>>> import numpy as np
>>> np.set_printoptions(precision=3, suppress=True, linewidth=160)
>>> m1 = np.array([[-0.6, 0.5, 0.6],
...     [0.0, 3.0, 0.7],
...     [-0.2, 1.0, -1.0],
...     [0.8, 4.5, 0.3]])
>>> m1
array([[-0.6,  0.5,  0.6],
       [ 0. ,  3. ,  0.7],
       [-0.2,  1. , -1. ],
       [ 0.8,  4.5,  0.3]])
>>> B = np.array([[3, 0], [1, 1]])
>>> C = np.kron(B, m1)
>>> C.shape
(8, 6)
>>> C
array([[-1.8,  1.5,  1.8, -0. ,  0. ,  0. ],
       [ 0. ,  9. ,  2.1,  0. ,  0. ,  0. ],
       [-0.6,  3. , -3. , -0. ,  0. , -0. ],
       [ 2.4, 13.5,  0.9,  0. ,  0. ,  0. ],
       [-0.6,  0.5,  0.6, -0.6,  0.5,  0.6],
       [ 0. ,  3. ,  0.7,  0. ,  3. ,  0.7],
       [-0.2,  1. , -1. , -0.2,  1. , -1. ],
       [ 0.8,  4.5,  0.3,  0.8,  4.5,  0.3]])
>>> J = np.loadtxt("a.csv", delimiter=",")
>>> J
array([[0.107, 0.321, 0.25 , 0.321],
       [0.217, 0.348, 0.174, 0.261],
       [0.389, 0.111, 0.5  , 0.   ],
       [0.444, 0.222, 0.167, 0.167]])
>>> B = np.linalg.inv(J)
>>> np.round(J @ B, 3) + 0
array([[1., 0., 0., 0.],
       [0., 1., 0., 0.],
       [0., 0., 1., 0.],
       [0., 0., 0., 1.]])
>>> round(np.linalg.slogdet(J)[0], 3)
np.float64(-1.0)
>>> round(np.linalg.cond(J), 3)
np.float64(24.066)
>>> round(float(np.linalg.det(J) * np.linalg.det(B)), 3)
1.0
>>> (np.abs(B) > 1e-9).astype(int)
array([[1, 1, 1, 1],
       [1, 1, 1, 1],
       [1, 1, 1, 1],
       [1, 1, 1, 1]])
>>> hat = np.triu(np.array([[-1, 1, -2, -2], [2, 0, -1, 1], [2, 1, 1, 0], [-1, 2, 2, 2]]), 1) + np.eye(4)
>>> B = hat @ J @ np.linalg.inv(hat)
>>> B
array([[-1.342,  1.345, -2.249, -3.78 ],
       [ 0.273,  0.186,  0.572,  0.787],
       [ 0.389, -0.278,  1.   ,  1.056],
       [ 0.444, -0.222,  0.833,  1.278]])
>>> np.round(np.trace(B), 3), round(np.trace(J), 3)
(np.float64(1.122), np.float64(1.122))
>>> round(float(np.linalg.det(B)), 3)
-0.004
>>> f = np.array([1, 5, 3])
>>> print(np.correlate(J[2], J[0], "full"))
[0.125 0.133 0.313 0.202 0.173 0.054 0.   ]
>>> rng = np.random.default_rng(78)
>>> z = rng.permutation(4)
>>> z
array([0, 2, 3, 1])
>>> B = J[z][:, z]
>>> np.diag(B)
array([0.107, 0.5  , 0.167, 0.348])
>>> np.allclose(B, J)
False
>>> data = np.load("sample18.npy")
>>> data
array([[2, 2, 2, 2],
       [2, 4, 4, 4],
       [2, 4, 6, 6],
       [2, 4, 6, 8]])
>>> B = data / np.sqrt((data ** 2).mean(axis=1, keepdims=True))
>>> B[0]
array([1., 1., 1., 1.])
>>> print(data - data.mean(axis=1, keepdims=True))
[[ 0.   0.   0.   0. ]
 [-1.5  0.5  0.5  0.5]
 [-2.5 -0.5  1.5  1.5]
 [-3.  -1.   1.   3. ]]
>>> z = rng.permutation(4)
>>> z
array([3, 0, 1, 2])
>>> B = data[z][:, z]
>>> np.allclose(B, data)
False
>>> np.sort(np.abs(np.linalg.eigvals(B)))
array([ 0.566,  0.852,  2.   , 16.582])
>>> B
array([[8, 2, 4, 6],
       [2, 2, 2, 2],
       [4, 2, 4, 4],
       [6, 2, 4, 6]])
>>> print(round(np.linalg.det(B), 3), round(float(np.linalg.det(data[z])), 3))
16.0 -16.0
>>> mat = np.load("test1.npy")
>>> mat
array([[  2.033, -10.59 ,   0.833],
       [ -6.617, -10.659,  -1.953],
       [ -3.28 ,  -8.571,   1.179],
       [  2.275, -10.696,   2.595],
       [ -5.99 ,  -9.482,  -2.259],
       [  2.682, -11.728,   1.39 ],
       [ -1.99 ,  -8.411,   0.3  ],
       [  2.28 , -12.853,   0.767],
       [ -7.03 , -10.832,  -3.91 ],
       [  2.992, -12.223,   0.15 ]])
>>> C2 = np.cov(mat, rowvar=False)
>>> np.polyfit(mat[:, 1], mat[:, 2], 1)
array([-0.117, -1.327])
>>> print(np.corrcoef(mat.T))
[[ 1.    -0.525  0.824]
 [-0.525  1.    -0.086]
 [ 0.824 -0.086  1.   ]]
>>> round(np.corrcoef(mat[:, 1], mat[:, 2])[0, 1], 3)
np.float64(-0.086)
>>> np.argwhere(np.triu(np.abs(np.corrcoef(mat.T)) > 0.8, 1))
array([[0, 2]])
>>> C2.shape
(3, 3)
>>> np.median(mat, axis=0)
array([  0.021, -10.678,   0.533])
>>> np.linalg.eigvalsh(C2)[::-1]
array([20.968,  2.393,  0.333])
>>> C2
array([[17.607, -3.218,  6.872],
       [-3.218,  2.134, -0.249],
       [ 6.872, -0.249,  3.953]])
>>> Xc = mat - mat.mean(axis=0)
>>> vecs = np.linalg.svd(Xc)[2][:2]
>>> B = Xc - Xc @ vecs.T @ vecs
>>> np.linalg.norm(B, axis=1).round(6).argmax()
np.int64(1)
>>> x = np.array([0, 2, -1])
>>> y = mat @ x
>>> b, lr = np.zeros(3), 1 / np.linalg.norm(mat, 2) ** 2
>>> for i in range(12):
...     b -= lr * mat.T @ (mat @ b - y)
...     if i % 2 == 0: print(i, round(np.linalg.norm(mat @ b - y), 3))
... 
0 7.259
2 5.435
4 4.247
6 3.502
8 3.051
10 2.783
>>> round(float(np.linalg.cond(mat)), 3)
10.521
>>> b
array([-0.228,  2.015, -0.251])
>>> print(mat.shape)
(10, 3)
>>> mat.sum(axis=1)
array([ -7.724, -19.229, -10.672,  -5.826, -17.731,  -7.656, -10.101,  -9.806, -21.772,  -9.081])
>>> np.abs(mat).max()
np.float64(12.853)
>>> np.linalg.matrix_rank(mat)
np.int64(3)
>>> np.count_nonzero(mat)
np.int64(30)
>>> F = np.array([[-3, 3, -3, 3], [3, 0, 3, 0], [-3, 3, -3, 3], [3, 0, 3, 0]])
>>> F
array([[-3,  3, -3,  3],
       [ 3,  0,  3,  0],
       [-3,  3, -3,  3],
       [ 3,  0,  3,  0]])
>>> left, s, Vh = np.linalg.svd(F)
>>> vecs = Vh[:(s > 1e-8).sum()]
>>> x = F[3] + -2 * F[0] + rng.integers(2) * np.eye(4)[2]
>>> x
array([ 9., -6.,  9., -6.])
>>> np.linalg.matrix_rank(np.vstack([F, x]))
np.int64(2)
>>> round(float(np.linalg.norm(x - vecs.T @ vecs @ x)), 3)
0.0
>>> np.round(vecs.T @ vecs, 3) + 0
array([[0.5, 0. , 0.5, 0. ],
       [0. , 0.5, 0. , 0.5],
       [0.5, 0. , 0.5, 0. ],
       [0. , 0.5, 0. , 0.5]])
>>> evals, vecs = np.linalg.eigh(F)
>>> np.unique(evals.round(6) + 0, return_counts=True)[1]
array([1, 2, 1])
>>> (evals > 1e-8).sum(), (evals < -1e-8).sum()
(np.int64(1), np.int64(1))
>>> print(np.abs(vecs[:, -1]))
[0.372 0.602 0.372 0.602]
>>> np.round(vecs.T @ vecs, 3) + 0
array([[1., 0., 0., 0.],
       [0., 1., 0., 0.],
       [0., 0., 1., 0.],
       [0., 0., 0., 1.]])
>>> np.round(np.linalg.svd(F, compute_uv=False), 3) + 0
array([9.708, 3.708, 0.   , 0.   ])
>>> print(evals.round(3) + 0)
[-9.708  0.     0.     3.708]
>>> W0 = np.loadtxt("x.csv", delimiter=",")
>>> W0
array([[ 1., -2.,  4., -8.],
       [ 1., -1.,  1., -1.],
       [ 1.,  0.,  0.,  0.],
       [ 1.,  1.,  1.,  1.]])
>>> x = np.array([5, -5, -9, -4])
>>> y = W0 @ x
>>> y
array([ 11.,   5.,   5., -13.])
>>> np.linalg.solve(W0, y + W0[:, 0])
array([ 6., -5., -9., -4.])
>>> np.linalg.solve(W0, 5 * y)
array([ 25., -25., -45., -20.])
>>> np.linalg.solve(W0.T, W0[0])
array([1., 0., 0., 0.])
>>> Q, vecs = np.linalg.qr(W0[:, :2])[0], np.linalg.qr(W0[:, 2:])[0]
>>> s = np.linalg.svd(Q.T @ vecs, compute_uv=False)
>>> s
array([0.927, 0.828])
>>> print(np.degrees(np.arccos(s.clip(0, 1))))
[21.968 34.063]
>>> x = np.array([4, 2, 5, -7])
>>> h1 = np.maximum(W0 @ x, 0)
>>> print(np.flatnonzero(h1 > 1e-9))
[0 1 2 3]
>>> W0.T @ h1
array([  98., -162.,  322., -618.])
>>> np.maximum(W0 @ x, 0) - np.maximum(-W0 @ x, 0)
array([76., 14.,  4.,  4.])
>>> Q = W0.astype(float).copy()
>>> for j in range(4):
...     Q[:, j] -= Q[:, :j] @ (Q[:, :j].T @ Q[:, j])
...     Q[:, j] /= np.linalg.norm(Q[:, j])
... 
>>> np.round(Q.T @ Q, 3) + 0
array([[1., 0., 0., 0.],
       [0., 1., 0., 0.],
       [0., 0., 1., 0.],
       [0., 0., 0., 1.]])
>>> B = np.array([[4, 4, 5], [2, 4, 1], [5, 2, 0], [5, 2, 0]])
>>> W0 @ B
array([[-20., -12.,   3.],
       [  2.,   0.,   4.],
       [  4.,   4.,   5.],
       [ 16.,  12.,   6.]])
>>> print(B.T @ W0.T)
[[-20.   2.   4.  16.]
 [-12.   0.   4.  12.]
 [  3.   4.   5.   6.]]
>>> np.einsum("ik,kj->ji", W0, B)
array([[-20.,   2.,   4.,  16.],
       [-12.,   0.,   4.,  12.],
       [  3.,   4.,   5.,   6.]])
